% python3 -q
>>> import numpy as np
>>> np.set_printoptions(precision=2, suppress=True, linewidth=120)
>>> def rd(a):
...     return np.round(a, 2) + 0
... 
>>> M = np.loadtxt("data.csv", delimiter=",")
>>> print(M)
[[2. 2. 3. 1. 3. 3. 0. 0. 0. 0.]
 [0. 3. 3. 1. 0. 1. 0. 2. 2. 2.]
 [0. 0. 2. 0. 1. 1. 2. 3. 1. 0.]
 [0. 0. 0. 1. 1. 3. 1. 2. 3. 2.]
 [0. 0. 0. 0. 2. 1. 0. 3. 0. 3.]
 [0. 0. 0. 0. 0. 0. 1. 0. 3. 3.]
 [0. 0. 0. 0. 0. 0. 2. 1. 0. 2.]
 [0. 0. 0. 0. 0. 0. 0. 1. 2. 0.]
 [0. 0. 0. 0. 0. 0. 0. 0. 3. 2.]
 [0. 0. 0. 0. 0. 0. 0. 0. 0. 2.]]
>>> M2 = M / np.linalg.norm(M, axis=1, keepdims=True)
>>> G = M2 @ M2.T
>>> print(rd(np.linalg.norm(M2, axis=1)))
[1. 1. 1. 1. 1. 1. 1. 1. 1. 1.]
>>> print((np.abs(G) > 0.9).astype(int))
[[1 0 0 0 0 0 0 0 0 0]
 [0 1 0 0 0 0 0 0 0 0]
 [0 0 1 0 0 0 0 0 0 0]
 [0 0 0 1 0 0 0 0 0 0]
 [0 0 0 0 1 0 0 0 0 0]
 [0 0 0 0 0 1 0 0 1 0]
 [0 0 0 0 0 0 1 0 0 0]
 [0 0 0 0 0 0 0 1 0 0]
 [0 0 0 0 0 1 0 0 1 0]
 [0 0 0 0 0 0 0 0 0 1]]
>>> print(rd(np.degrees(np.arccos(np.clip(G[1, 9], -1, 1)))))
69.3
>>> print(np.linalg.cond(M) > 100)
True
>>> print([round(float(x), 2) for x in np.linalg.svd(M, compute_uv=False)[:3]])
[10.06, 6.25, 4.23]
>>> print(np.linalg.matrix_rank(M, rtol=0.1))
7
>>> print(rd(np.linalg.norm(M, 2) / np.linalg.norm(M)))
0.73
>>> m1 = np.loadtxt("m.csv", delimiter=",")
>>> print(m1)
[[12. 11.  9.  5.  6. 12. 13. 13.  6. 11.]
 [12. 11.  9.  5.  6. 12. 13. 13.  6. 11.]
 [11. 10.  8.  4.  5. 11. 12. 12.  5. 10.]
 [12. 11.  9.  5.  6. 12. 13. 13.  6. 11.]
 [14. 13. 11.  7.  8. 14. 15. 15.  8. 13.]
 [16. 15. 13.  9. 10. 16. 17. 17. 10. 15.]
 [12. 11.  9.  5.  6. 12. 13. 13.  6. 11.]
 [ 8.  7.  5.  1.  2.  8.  9.  9.  2.  7.]
 [15. 14. 12.  8.  9. 15. 16. 16.  9. 14.]]
>>> U, sv, Vh = np.linalg.svd(M)
>>> print(rd(sv))
[10.06  6.25  4.23  3.47  3.34  2.37  1.65  0.59  0.21  0.  ]
>>> print(np.argmax(sv[:-1] / (sv[1:] + 1e-6)) + 1)
9
>>> M2 = U[:, :9] @ np.diag(sv[:9]) @ Vh[:9]
>>> print(rd(np.linalg.norm(M - M2, 2)), rd(sv[9]))
0.0 0.0
>>> print(rd(M2))
[[2. 2. 3. 1. 3. 3. 0. 0. 0. 0.]
 [0. 3. 3. 1. 0. 1. 0. 2. 2. 2.]
 [0. 0. 2. 0. 1. 1. 2. 3. 1. 0.]
 [0. 0. 0. 1. 1. 3. 1. 2. 3. 2.]
 [0. 0. 0. 0. 2. 1. 0. 3. 0. 3.]
 [0. 0. 0. 0. 0. 0. 1. 0. 3. 3.]
 [0. 0. 0. 0. 0. 0. 2. 1. 0. 2.]
 [0. 0. 0. 0. 0. 0. 0. 1. 2. 0.]
 [0. 0. 0. 0. 0. 0. 0. 0. 3. 2.]
 [0. 0. 0. 0. 0. 0. 0. 0. 0. 2.]]
